$ python -q
>>> import numpy as np
>>> import numpy.linalg as la
>>> np.set_printoptions(precision=2, suppress=True, linewidth=120, floatmode="fixed")
>>> feats = np.array([[0.1, -0.7, -3.0],
...     [-0.5, 1.0, -0.3],
...     [-0.5, -0.3, 6.0],
...     [0.6, 0.5, 3.9],
...     [1.2, -1.1, -2.1],
...     [-0.3, 1.7, 0.0],
...     [-0.6, 0.4, -2.1]])
>>> feats
array([[ 0.10, -0.70, -3.00],
       [-0.50,  1.00, -0.30],
       [-0.50, -0.30,  6.00],
       [ 0.60,  0.50,  3.90],
       [ 1.20, -1.10, -2.10],
       [-0.30,  1.70,  0.00],
       [-0.60,  0.40, -2.10]])
>>> la.norm(feats, axis=0)
array([1.66, 2.47, 8.31])
>>> round(la.norm(feats, 2), 2)
np.float64(8.33)
>>> other = np.array([[2, 1], [0, 2], [2, 2]])
>>> la.matrix_rank(feats @ other)
np.int64(2)
>>> other @ feats
Traceback (most recent call last):
  File "<python-input-9>", line 1, in <module>
    other @ feats
    ~~~~~~^~~~~~~
ValueError: matmul: Input operand 1 has a mismatch in its core dimension 0, with gufunc signature (n?,k),(k,m?)->(n?,m?) (size 7 is different from 2)
>>> np.round(np.einsum("ij->j", feats), 2) + 0
array([0.00, 1.50, 2.40])
>>> feats @ other
array([[-5.80, -7.30],
       [-1.60,  0.90],
       [11.00, 10.90],
       [ 9.00,  9.40],
       [-1.80, -5.20],
       [-0.60,  3.10],
       [-5.40, -4.00]])
>>> np.vstack([feats, other.T]).shape
(9, 3)
>>> other.T @ feats.T
array([[-5.80, -1.60, 11.00,  9.00, -1.80, -0.60, -5.40],
       [-7.30,  0.90, 10.90,  9.40, -5.20,  3.10, -4.00]])
>>> other = np.c_[feats[:, :1] @ np.array([[-4]]), np.array([-5, -6, 1, 9, 5, -2, -4])]
>>> other
array([[-0.40, -5.00],
       [ 2.00, -6.00],
       [ 2.00,  1.00],
       [-2.40,  9.00],
       [-4.80,  5.00],
       [ 1.20, -2.00],
       [ 2.40, -4.00]])
>>> la.matrix_rank(np.c_[feats, other])
np.int64(4)
>>> la.norm(la.qr(feats)[0].T @ other, axis=0) ** 2 / ((other ** 2).sum(axis=0) + 1e-12)
array([1.00, 0.89])
>>> rng = np.random.default_rng(8452)
>>> labels = rng.integers(0, 3, 7)
>>> K = np.triu((labels[:, None] == labels) & (rng.random((7, 7)) < 0.8), 1).astype(int)
>>> K += K.T
>>> K
array([[0, 0, 0, 0, 0, 0, 0],
       [0, 0, 0, 1, 1, 1, 0],
       [0, 0, 0, 0, 0, 0, 1],
       [0, 1, 0, 0, 1, 1, 0],
       [0, 1, 0, 1, 0, 1, 0],
       [0, 1, 0, 1, 1, 0, 0],
       [0, 0, 1, 0, 0, 0, 0]])
>>> left, sigma, vt = la.svd(K)
>>> sigma
array([3.00, 1.00, 1.00, 1.00, 1.00, 1.00, 0.00])
>>> other = left[:, :6] @ np.diag(sigma[:6]) @ vt[:6]
>>> la.matrix_rank(other)
np.int64(6)
>>> np.round(la.norm(K - other) / la.norm(K), 2)
np.float64(0.0)
>>> la.matrix_rank(K, rtol=0.05)
np.int64(6)
>>> round(la.norm(K - other, 2), 2), sigma[6]
(np.float64(0.0), np.float64(0.0))
>>> round(float(np.abs(K - other).max()), 2)
0.0
>>> w, vecs = la.eigh(K)
>>> np.round(np.abs(vecs[:, -1]), 2) + 0
array([0.00, 0.50, 0.00, 0.50, 0.50, 0.50, 0.00])
>>> np.round(vecs @ np.diag(w) @ vecs.T, 2) + 0
array([[0.00, 0.00, 0.00, 0.00, 0.00, 0.00, 0.00],
       [0.00, 0.00, 0.00, 1.00, 1.00, 1.00, 0.00],
       [0.00, 0.00, 0.00, 0.00, 0.00, 0.00, 1.00],
       [0.00, 1.00, 0.00, 0.00, 1.00, 1.00, 0.00],
       [0.00, 1.00, 0.00, 1.00, 0.00, 1.00, 0.00],
       [0.00, 1.00, 0.00, 1.00, 1.00, 0.00, 0.00],
       [0.00, 0.00, 1.00, 0.00, 0.00, 0.00, 0.00]])
>>> la.eigvalsh(K + -2 * np.eye(7))
array([-3.00, -3.00, -3.00, -3.00, -2.00, -1.00,  1.00])
>>> round(w.sum(), 2), np.trace(K)
(np.float64(0.0), np.int64(0))
>>> (w > 1e-8).sum(), (w < -1e-8).sum()
(np.int64(2), np.int64(4))
>>> np.unique(w.round(6) + 0, return_counts=True)[1]
array([4, 1, 1, 1])
>>> (K != 0).astype(int)
array([[0, 0, 0, 0, 0, 0, 0],
       [0, 0, 0, 1, 1, 1, 0],
       [0, 0, 0, 0, 0, 0, 1],
       [0, 1, 0, 0, 1, 1, 0],
       [0, 1, 0, 1, 0, 1, 0],
       [0, 1, 0, 1, 1, 0, 0],
       [0, 0, 1, 0, 0, 0, 0]])
>>> K @ K
array([[0, 0, 0, 0, 0, 0, 0],
       [0, 3, 0, 2, 2, 2, 0],
       [0, 0, 1, 0, 0, 0, 0],
       [0, 2, 0, 3, 2, 2, 0],
       [0, 2, 0, 2, 3, 2, 0],
       [0, 2, 0, 2, 2, 3, 0],
       [0, 0, 0, 0, 0, 0, 1]])
>>> np.sort(la.eigvals(K).real)
array([-1.00, -1.00, -1.00, -1.00,  0.00,  1.00,  3.00])
>>> (la.matrix_power((K != 0) + (K.T != 0) + np.eye(7), 7) > 0).astype(int)
array([[1, 0, 0, 0, 0, 0, 0],
       [0, 1, 0, 1, 1, 1, 0],
       [0, 0, 1, 0, 0, 0, 1],
       [0, 1, 0, 1, 1, 1, 0],
       [0, 1, 0, 1, 1, 1, 0],
       [0, 1, 0, 1, 1, 1, 0],
       [0, 0, 1, 0, 0, 0, 1]])
>>> w, vecs = la.eigh(K)
>>> x = np.array([-3, 2, -2, 0, 3, 3, 1])
>>> la.eigvalsh(K[1:, 1:])
array([-1.00, -1.00, -1.00, -1.00,  1.00,  3.00])
>>> left, sigma, vt = la.svd(K)
>>> vecs = vt[:(sigma > 1e-8).sum()]
>>> x = K[6] + 2 * K[5] + rng.integers(2) * np.eye(7)[5]
>>> x
array([0.00, 2.00, 1.00, 2.00, 2.00, 1.00, 0.00])
>>> np.round(vecs.T @ vecs, 2) + 0
array([[0.00, 0.00, 0.00, 0.00, 0.00, 0.00, 0.00],
       [0.00, 1.00, 0.00, 0.00, 0.00, 0.00, 0.00],
       [0.00, 0.00, 1.00, 0.00, 0.00, 0.00, 0.00],
       [0.00, 0.00, 0.00, 1.00, 0.00, 0.00, 0.00],
       [0.00, 0.00, 0.00, 0.00, 1.00, 0.00, 0.00],
       [0.00, 0.00, 0.00, 0.00, 0.00, 1.00, 0.00],
       [0.00, 0.00, 0.00, 0.00, 0.00, 0.00, 1.00]])
>>> np.diag(vecs.T @ vecs)
array([0.00, 1.00, 1.00, 1.00, 1.00, 1.00, 1.00])
>>> X = np.load("arr.npy")
>>> X
array([[ 2.49, -3.54, 11.50, -0.62,  7.18, 13.89],
       [ 3.12, -4.82, 15.28, -0.85,  9.53, 18.53],
       [ 2.93, -4.30, 13.32, -0.59,  8.33, 16.21],
       [ 1.17, -1.76,  5.60, -0.12,  3.53,  7.08],
       [ 0.66, -1.15,  3.79, -0.12,  2.57,  4.62],
       [ 2.00, -3.14,  9.53, -0.52,  5.94, 11.54],
       [ 0.69, -1.37,  3.76, -0.30,  2.29,  4.66],
       [ 0.68, -1.17,  3.80, -0.11,  2.31,  4.37],
       [ 3.60, -5.31, 16.99, -0.84, 10.75, 20.68],
       [ 2.29, -3.70, 11.42, -0.57,  7.13, 13.79],
       [ 0.67, -1.21,  3.98, -0.22,  2.26,  4.62],
       [ 1.99, -2.94,  9.35, -0.55,  5.84, 11.46],
       [ 0.00, -0.09,  0.17,  0.02, -0.01,  0.14],
       [-0.08, -0.34,  0.19,  0.01, -0.12,  0.07],
       [-0.22,  0.00, -0.11, -0.08, -0.09,  0.07],
       [ 2.22, -3.72, 11.66, -0.65,  7.28, 13.62],
       [ 1.69, -2.35,  7.64, -0.41,  4.57,  9.04],
       [-0.12, -0.03,  0.12,  0.03, -0.12,  0.03],
       [ 0.36, -0.52,  1.92, -0.03,  1.14,  2.17]])
>>> r0, r1 = X[9], X[10]
>>> round(float(r0 @ r0), 2)
390.68
>>> pr = (r0 @ r1) / (r0 @ r0) * r0
>>> la.matrix_rank(np.outer(r0, r1))
np.int64(1)
>>> pr
array([ 0.77, -1.24,  3.84, -0.19,  2.40,  4.64])
>>> round(la.norm(r0 + r1) ** 2 + la.norm(r0 - r1) ** 2, 2)
np.float64(869.86)
